% python3 -q
>>> import numpy as np
>>> from numpy import linalg as LA
>>> np.set_printoptions(suppress=True, linewidth=140)
>>> K = np.load("data.npy")
>>> print(K)
[[1.  0.2 0. ]
 [0.2 1.  0.2]
 [0.  0.2 1. ]]
>>> # symmetric, so the eigenvalues are real
>>> rng = np.random.default_rng(651)
>>> lab = rng.permutation(3)
>>> print(lab)
[2 0 1]
>>> Y = K[lab][:, lab]
>>> print(np.diag(Y))
[1. 1. 1.]
>>> print(np.round(np.sort(np.abs(LA.eigvals(Y))), 1))
[0.7 1.  1.3]
>>> print(np.allclose(Y, K))
False
>>> ev, V = LA.eig(K)
>>> print(round(float(np.prod(ev)), 1))
0.9
>>> print(np.round(np.sort(LA.eigvals(K @ K)), 1))
[0.5 1.  1.6]
>>> q = K.astype(float).copy()
>>> for j in range(3):
...     q[:, j] -= q[:, :j] @ (q[:, :j].T @ q[:, j])
...     q[:, j] /= LA.norm(q[:, j])
... 
>>> print(np.round(q.T @ K, 1) + 0)
[[1.  0.4 0. ]
 [0.  1.  0.4]
 [0.  0.  0.9]]
>>> print(q.round(1) + 0)
[[ 1.  -0.2  0. ]
 [ 0.2  1.  -0.2]
 [ 0.   0.2  1. ]]
>>> arr = np.array([[-9, 8, -4, -3], [7, 1, -8, 0], [2, 5, 6, 9], [-2, -1, -9, -7]])
>>> print(arr)
[[-9  8 -4 -3]
 [ 7  1 -8  0]
 [ 2  5  6  9]
 [-2 -1 -9 -7]]
>>> q, Rm = LA.qr(arr)
>>> print(np.allclose(Rm.T @ Rm, arr.T @ arr))
True
>>> print(np.round(q @ Rm, 1) + 0)
[[-9.  8. -4. -3.]
 [ 7.  1. -8.  0.]
 [ 2.  5.  6.  9.]
 [-2. -1. -9. -7.]]
>>> print(q.round(1))
[[-0.8 -0.5  0.3 -0.2]
 [ 0.6 -0.4  0.6 -0.3]
 [ 0.2 -0.7 -0.4  0.6]
 [-0.2  0.2  0.6  0.7]]
>>> print(q.shape, Rm.shape)
(4, 4) (4, 4)
>>> Y = arr / np.sqrt((arr ** 2).mean(axis=1, keepdims=True))
>>> print(np.round(LA.norm(Y, axis=1), 1))
[2. 2. 2. 2.]
>>> print(Y[1].round(1))
[ 1.3  0.2 -1.5  0. ]
>>> M = np.load("x.npy")
>>> print(M)
[[6. 1. 1. 1.]
 [1. 6. 1. 1.]
 [1. 1. 6. 1.]
 [1. 1. 1. 6.]]
>>> # symmetric
>>> lab = rng.permutation(4)
>>> Y = M[:, lab] * rng.choice([-1, 1], 4)
>>> print(Y)
[[1. 1. 6. 1.]
 [1. 1. 1. 6.]
 [1. 6. 1. 1.]
 [6. 1. 1. 1.]]
>>> left, _, VT = LA.svd(M.T @ Y)
>>> print(lab)
[3 2 0 1]
>>> print(np.round(left @ VT, 1) + 0)
[[0. 0. 1. 0.]
 [0. 0. 0. 1.]
 [0. 1. 0. 0.]
 [1. 0. 0. 0.]]
>>> print(np.round(LA.lstsq(M, Y)[0], 1) + 0)
[[0. 0. 1. 0.]
 [0. 0. 0. 1.]
 [0. 1. 0. 0.]
 [1. 0. 0. 0.]]
>>> ev, V = LA.eigh(K)
>>> print(np.round(V.T @ V, 1) + 0)
[[1. 0. 0.]
 [0. 1. 0.]
 [0. 0. 1.]]
>>> print((ev > 1e-8).sum(), (ev < -1e-8).sum())
3 0
>>> print(ev.sum(), np.trace(K))
3.0 3.0
>>> print(np.unique(ev.round(6) + 0, return_counts=True)[1])
[1 1 1]
>>> print(np.round(LA.eigvalsh(K @ K), 1))
[0.5 1.  1.6]
>>> print(np.round(np.abs(V[:, -1]), 1))
[0.5 0.7 0.5]
>>> ev, V = LA.eigh(K)
>>> x0 = np.array([-1, 2, -2])
>>> print((np.sign(V[:, -1].round(6)) == np.sign(V[0, -1].round(6))).astype(int))
[1 1 1]
>>> print(np.round(V * np.sqrt(ev) @ V.T, 1) + 0)
[[1.  0.1 0. ]
 [0.1 1.  0.1]
 [0.  0.1 1. ]]
>>> print(np.abs(K).sum(axis=1).max(), round(np.abs(ev).max(), 1))
1.4 1.3
>>> print(np.round(V * np.abs(ev) @ V.T, 1) + 0)
[[1.  0.2 0. ]
 [0.2 1.  0.2]
 [0.  0.2 1. ]]
>>> F = np.load("layer5.npy")
>>> print(F.round(1))
[[0.5 0.  0.5 0.  0.  0. ]
 [0.3 0.3 0.  0.  0.3 0. ]
 [0.  0.  0.5 0.5 0.  0. ]
 [0.  0.  0.  0.7 0.3 0. ]
 [0.  0.  0.  0.5 0.5 0. ]
 [0.2 0.  0.  0.  0.2 0.5]]
>>> # rows sum to 1
>>> Y = LA.inv(K)
>>> print(np.round(LA.inv(Y), 1) + 0)
[[1.  0.2 0. ]
 [0.2 1.  0.2]
 [0.  0.2 1. ]]
>>> print(np.round(LA.slogdet(K)[0], 1))
1.0
>>> print(round(float(LA.det(K) * LA.det(Y)), 1))
1.0
>>> print((np.abs(Y) > 1e-9).astype(int))
[[1 1 1]
 [1 1 1]
 [1 1 1]]
>>> print(round(LA.cond(K), 1))
1.8
>>> print(np.allclose(Y, K.T))
False
>>> print(np.round(LA.norm(F[0], 1), 1), np.round(LA.norm(F[0], np.inf), 1))
1.0 0.5
>>> print(LA.norm(F, axis=1).argmax())
3
>>> x0 = np.array([0, 3, 1, 1, 1, 0])
>>> h1 = np.maximum(F @ x0, 0)
>>> print(np.round(F * (h1 > 1e-9)[:, None], 1))
[[0.5 0.  0.5 0.  0.  0. ]
 [0.3 0.3 0.  0.  0.3 0. ]
 [0.  0.  0.5 0.5 0.  0. ]
 [0.  0.  0.  0.7 0.3 0. ]
 [0.  0.  0.  0.5 0.5 0. ]
 [0.2 0.  0.  0.  0.2 0.5]]
>>> print(np.round(np.tanh(F @ x0), 1))
[0.5 0.9 0.8 0.8 0.8 0.2]
>>> print(np.round(np.maximum(F @ x0, 0) - np.maximum(-F @ x0, 0), 1))
[0.5 1.3 1.  1.  1.  0.2]
>>> print(np.round(np.maximum(F @ (3 * x0), 0), 1))
[1.5 4.  3.  3.  3.  0.8]
>>> print(h1.round(1))
[0.5 1.3 1.  1.  1.  0.2]
>>> J = np.load("m.npy")
>>> print(J.round(1))
[[ -2.   -2.5   7.1   2.7   4.8]
 [ -1.7  -0.3   8.6   3.2   7.3]
 [ -2.   -3.5   7.3   4.1   4.5]
 [ -3.2  -6.2   4.3   1.8   0.7]
 [ -3.4  -4.7   6.4   5.    3.8]
 [ -2.3  -3.5   9.8   9.5   7.2]
 [ -4.4  -5.2   3.1  -0.2   0.7]
 [ -4.9  -6.6   3.1   1.7   0.3]
 [ -3.2  -6.7   4.1   2.    0.3]
 [ -5.   -8.8   1.4   0.5  -2.5]
 [ -3.3  -5.8   5.8   4.8   2.6]
 [ -2.3  -4.8   6.8   4.6   3.5]
 [ -0.8  -2.6   9.8   7.    6.8]
 [ -1.6  -5.7   6.2   3.7   2.1]
 [ -1.7  -3.1   7.9   4.6   5.1]
 [ -5.3  -6.6   1.   -2.2  -1.7]
 [ -0.8   2.5  10.    2.3   9.6]
 [ -3.8  -7.    1.5  -2.2  -2.1]
 [ -3.7  -6.7   2.7  -0.2  -0.9]
 [ -1.9  -4.5   7.8   5.9   4.5]
 [ -3.5  -6.7   3.7   1.7   0.1]
 [ -2.8  -6.1   4.    0.9   0.4]
 [ -2.1  -1.3   7.5   2.5   5.9]
 [ -3.   -4.    3.7  -1.6   1.2]
 [ -2.3  -0.4   8.3   3.3   7.3]
 [ -3.9 -10.5   1.6   1.6  -3.7]]
>>> left, sv, VT = LA.svd(J, full_matrices=False)
>>> print(np.allclose(left * sv @ VT, J))
True
>>> print(np.round(sv / sv[0], 1) + 0)
[1.  0.6 0.2 0.1 0. ]
>>> print(np.abs(left[:, 0]).round(6).argmax())
5
>>> print(np.round(np.cumsum(sv ** 2) / np.sum(sv ** 2), 1))
[0.7 1.  1.  1.  1. ]
>>> print(sv.round(1) + 0)
[45.7 26.2  9.   3.4  0. ]
>>> print(np.round(VT @ VT.T, 1) + 0)
[[1. 0. 0. 0. 0.]
 [0. 1. 0. 0. 0.]
 [0. 0. 1. 0. 0.]
 [0. 0. 0. 1. 0.]
 [0. 0. 0. 0. 1.]]
>>> print(np.round(left.T @ left, 1) + 0)
[[1. 0. 0. 0. 0.]
 [0. 1. 0. 0. 0.]
 [0. 0. 1. 0. 0.]
 [0. 0. 0. 1. 0.]
 [0. 0. 0. 0. 1.]]
>>> print(np.round(left.T @ J @ VT.T, 1) + 0)
[[45.7  0.   0.   0.   0. ]
 [ 0.  26.2  0.   0.   0. ]
 [ 0.   0.   9.   0.   0. ]
 [ 0.   0.   0.   3.4  0. ]
 [ 0.   0.   0.   0.   0. ]]
>>> print(left.shape, sv.shape, VT.shape)
(26, 5) (5,) (5, 5)
>>> gram = np.cov(J, rowvar=False)
>>> print(np.round(J.std(axis=0), 1))
[1.2 2.8 2.8 2.7 3.5]
>>> print(np.argwhere(np.triu(np.abs(np.corrcoef(J.T)) > 0.8, 1)))
[[0 2]
 [0 4]
 [1 2]
 [1 4]
 [2 4]]
>>> print(np.round(LA.eigvalsh(gram)[::-1], 1) + 0)
[31.9  5.3  0.5  0.   0. ]
>>> print(np.round(np.median(J, axis=0), 1))
[-2.9 -5.   6.   2.4  2.3]
>>> print(round(float(np.corrcoef(J[:, 3], J[:, 1])[0, 1]), 1))
0.4
>>> print(np.argsort(-J.std(axis=0).round(6), kind="stable"))
[4 2 1 3 0]
>>> lab = J[:, 0] > np.median(J[:, 0])
>>> u = J[lab].mean(axis=0) - J[~lab].mean(axis=0)
>>> print(round((((J - J.mean(axis=0)) @ u > 0) == lab).mean(), 1))
0.9
>>> print(lab.astype(int))
[1 1 1 0 0 1 0 0 0 0 0 1 1 1 1 0 1 0 0 1 0 1 1 0 1 0]
>>> print(np.argsort(-np.abs(u).round(6), kind="stable"))
[4 2 1 3 0]
>>> print(u.round(1))
[2.  3.8 4.5 3.2 5.4]
>>> print(((J - J.mean(axis=0)) @ u > 0).astype(int))
[1 1 1 0 1 1 0 0 0 0 1 1 1 1 1 0 1 0 0 1 0 0 1 0 1 0]
>>> left, sv, VT = LA.svd(J)
>>> print(sv.round(1) + 0)
[45.7 26.2  9.   3.4  0. ]
>>> print(np.argmax(sv[:-1] / (sv[1:] + 1e-6)) + 1)
4
>>> Y = left[:, :4] @ np.diag(sv[:4]) @ VT[:4]
>>> print(LA.matrix_rank(J, rtol=0.05))
4
>>> print(round(LA.norm(J - Y, 2), 1), np.round(sv[4], 1))
0.0 0.0
>>> Y = J / LA.norm(J, axis=1, keepdims=True)
>>> gram = Y @ Y.T
>>> print(gram[8].round(1))
[0.7 0.5 0.8 1.  0.9 0.7 0.9 1.  1.  0.9 0.9 0.9 0.6 0.9 0.7 0.8 0.3 0.8 0.9 0.8 1.  1.  0.6 0.9 0.5 0.9]
>>> print(np.round(LA.norm(Y, axis=1), 1))
[1. 1. 1. 1. 1. 1. 1. 1. 1. 1. 1. 1. 1. 1. 1. 1. 1. 1. 1. 1. 1. 1. 1. 1. 1. 1.]
>>> print((gram - 2 * np.eye(26)).round(6).argmax(axis=1))
[14 24 14  8 11 12  7 20 20 25  4  4 14 10  2 17  1 15  9 11  8  3 24  6  1  9]
>>> print(round(np.degrees(np.arccos(np.clip(gram[8, 5], -1, 1))), 1))
48.7
>>> A = np.array([[0.3, 3.0, 1.0, 2.0],
...     [0.0, 3.3, -3.0, 2.0],
...     [3.0, -3.0, -0.7, 1.0],
...     [0.0, 3.0, 1.0, 2.3]])
>>> ev, V = LA.eig(A)
>>> print(np.round(np.sort(LA.eigvals(LA.inv(A))), 1))
[-0.3  0.2  0.2  3.3]
>>> print(np.round(np.sort(LA.eigvals(A.T)), 1))
[-3.9  0.3  4.3  4.5]
>>> print(np.round(A @ V[:, 0] - ev[0] * V[:, 0], 1) + 0)
[0. 0. 0. 0.]
>>> print(np.round(np.sort(LA.eigvals(A @ A)), 1))
[ 0.1 15.5 18.5 20.6]
>>> left, sv, VT = LA.svd(A)
>>> print(sv.round(1))
[6.9 3.9 3.1 0.3]
>>> Y = left[:, :3] @ np.diag(sv[:3]) @ VT[:3]
>>> print(LA.matrix_rank(Y))
3
>>> print(LA.matrix_rank(A, rtol=0.05))
3
>>> print(Y.round(1) + 0)
[[ 0.2  2.9  1.   2.1]
 [ 0.   3.3 -3.   2. ]
 [ 3.  -3.  -0.7  1. ]
 [ 0.1  3.1  1.   2.2]]
>>> Y = np.array([[3, -3], [0, -1]])
>>> C = np.array([[2, 2], [-2, -2]])
>>> W0 = np.block([[Y, np.zeros((2, 2))], [np.zeros((2, 2)), C]])
>>> print(W0)
[[ 3. -3.  0.  0.]
 [ 0. -1.  0.  0.]
 [ 0.  0.  2.  2.]
 [ 0.  0. -2. -2.]]
>>> # 2 blocks once reordered
>>> x0 = np.array([-5, 8, -7, -3])
>>> h1 = np.maximum(W0 @ x0, 0)
>>> print(np.maximum(W0 @ (3 * x0), 0))
[ 0.  0.  0. 60.]
>>> print(W0.T @ h1)
[  0.   0. -40. -40.]
>>> Y = W0 + rng.integers(-2, 3, (4, 3)) @ rng.integers(-2, 3, (3, 4))
>>> print(Y)
[[-6. -9. -3.  5.]
 [-3. -2. -1.  2.]
 [ 2.  3.  6.  2.]
 [ 0. -2.  2. -2.]]
>>> print(np.abs(Y - W0).sum(axis=1))
[23.  7.  9.  6.]
>>> print(np.round(LA.svd(Y - W0, compute_uv=False), 1) + 0)
[13.5  5.1  2.7  0. ]
>>> print(Y - W0)
[[-9. -6. -3.  5.]
 [-3. -1. -1.  2.]
 [ 2.  3.  4.  0.]
 [ 0. -2.  4.  0.]]
>>> W1 = np.array([[0, 1], [0, 0], [1, 2], [0, 3]])
>>> coef = np.array([-3, 0])
>>> hid = np.maximum(Y @ W1 + coef, 0)
>>> print(LA.matrix_rank(hid))
2
>>> print((hid > 0).astype(int))
[[0 1]
 [0 1]
 [1 1]
 [0 0]]
>>> print(hid)
[[ 0.  3.]
 [ 0.  1.]
 [ 3. 20.]
 [ 0.  0.]]
>>> print(np.round((hid > 0).mean(axis=0), 1))
[0.2 0.8]
>>> C = np.array([[4, -2, 2], [0, -3, 0]])
>>> print(W1 @ C)
[[ 0 -3  0]
 [ 0  0  0]
 [ 4 -8  2]
 [ 0 -9  0]]
>>> print((hid @ C).round(6).argmax(axis=1))
[0 0 0 0]
>>> feats = np.loadtxt("block9.csv", delimiter=",")
>>> print(feats)
[[ -1.9  -1.1   0.2  -0.4]
 [-17.    3.    6.   -2. ]
 [  0.7   1.4   0.3   1.3]
 [  0.   -0.6   1.7   0.3]
 [  0.   -0.3   0.4   0.3]
 [ -0.6   1.7   0.2  -0.6]
 [ -0.8  -0.3   0.3   1.4]
 [ -0.4  -0.5  -0.4   1. ]
 [ -0.6   0.4  -0.3  -2.4]
 [ -1.1   1.4  -1.5   0.7]
 [  0.1  -0.7   0.4  -1.4]
 [ -0.3  -1.   -0.1  -0.5]
 [ -0.5   1.    0.6   1.5]
 [  1.5  -2.3   0.8  -0.3]
 [  0.7   0.1   1.1   0.2]
 [ -1.1  -1.4  -0.6   0.7]
 [  0.1  -0.6  -1.4   1.3]]
>>> # row 1 dominates
>>> lab = feats[:, 2] > np.median(feats[:, 2])
>>> u = feats[lab].mean(axis=0) - feats[~lab].mean(axis=0)
>>> print(u.round(1) + 0)
[-1.6  0.   1.9 -0.4]
>>> print(np.argsort(-np.abs(u).round(6), kind="stable"))
[2 0 3 1]
>>> print(((feats - feats.mean(axis=0)) @ u > 0).astype(int))
[1 1 0 1 0 0 0 0 0 0 0 0 0 0 0 0 0]
>>> print(round((((feats - feats.mean(axis=0)) @ u > 0) == lab).mean(), 1))
0.6
